$ ipython --no-banner

In [1]: import numpy as np

In [2]: import numpy.linalg as la

In [3]: np.set_printoptions(precision=1, suppress=True, linewidth=140, sign=" ")

In [4]: tidy = lambda a: np.round(a, 1) + 0

In [5]: data = np.loadtxt("layer7.csv", delimiter=",")

In [6]: data
Out[6]: 
array([[ 3.,  1.,  5.,  3.],
       [ 3.,  0.,  3.,  4.],
       [ 3.,  4.,  0.,  4.],
       [ 2.,  2.,  5.,  5.]])

In [7]: M2 = data[0, 0] * data[1:] - np.outer(data[1:, 0], data[0])

In [8]: M2
Out[8]: 
array([[  0.,  -3.,  -6.,   3.],
       [  0.,   9., -15.,   3.],
       [  0.,   4.,   5.,   9.]])

In [9]: tidy(data[:, 0] / data[0, 0])
Out[9]: array([ 1. ,  1. ,  1. ,  0.7])

In [10]: np.flatnonzero(~M2.round(6).any(axis=1))
Out[10]: array([], dtype=int64)

In [11]: la.matrix_rank(M2), la.matrix_rank(data)
Out[11]: (np.int64(3), np.int64(4))

In [12]: rng = np.random.default_rng(12)

In [13]: labels = rng.permutation(4)

In [14]: M2 = data[:, labels] * rng.choice([-1, 1], 4)

In [15]: M2
Out[15]: 
array([[ 1., -5., -3., -3.],
       [ 0., -3., -4., -3.],
       [ 4., -0., -4., -3.],
       [ 2., -5., -5., -2.]])

In [16]: Uu, _, Vt = la.svd(data.T @ M2)

In [17]: tidy(la.lstsq(data, M2)[0])
Out[17]: 
array([[ 0.,  0.,  0., -1.],
       [ 1.,  0.,  0.,  0.],
       [ 0., -1.,  0.,  0.],
       [ 0.,  0., -1.,  0.]])

In [18]: labels
Out[18]: array([ 1,  2,  3,  0])

In [19]: W0 = np.loadtxt("dump.csv", delimiter=",")

In [20]: W0
Out[20]: 
array([[ 0.,  0.,  0.,  0.,  0.,  1.,  0.,  0.,  0.,  2.],
       [ 0.,  3.,  2.,  0.,  0.,  3.,  0.,  2.,  2.,  1.],
       [ 0.,  2.,  1.,  1.,  3.,  0.,  0.,  1.,  2.,  3.],
       [ 3.,  0.,  0.,  0.,  1.,  3., -9.,  0.,  0.,  0.],
       [ 3.,  2.,  1.,  0.,  0.,  2., -9.,  2.,  0.,  2.]])

In [21]: gram = W0.T @ W0

In [22]: tidy(la.eigvalsh(gram)[::-1])
Out[22]: array([ 203.4,   47.4,   12.9,    4.9,    3.4,    0. ,    0. ,    0. ,    0. ,    0. ])

In [23]: la.matrix_rank(gram)
Out[23]: np.int64(5)

In [24]: np.trace(gram), (W0 ** 2).sum()
Out[24]: (np.float64(272.0), np.float64(272.0))

In [25]: Uu, s, Vt = la.svd(W0, full_matrices=False)

In [26]: tidy(s)
Out[26]: array([ 14.3,   6.9,   3.6,   2.2,   1.8])

In [27]: tidy(s / s[0])
Out[27]: array([ 1. ,  0.5,  0.3,  0.2,  0.1])

In [28]: tidy(np.abs(Vt[0]))
Out[28]: array([ 0.3,  0.1,  0.1,  0. ,  0.1,  0.3,  0.9,  0.1,  0. ,  0.1])

In [29]: tidy(Uu.T @ Uu)
Out[29]: 
array([[ 1.,  0.,  0.,  0.,  0.],
       [ 0.,  1.,  0.,  0.,  0.],
       [ 0.,  0.,  1.,  0.,  0.],
       [ 0.,  0.,  0.,  1.,  0.],
       [ 0.,  0.,  0.,  0.,  1.]])
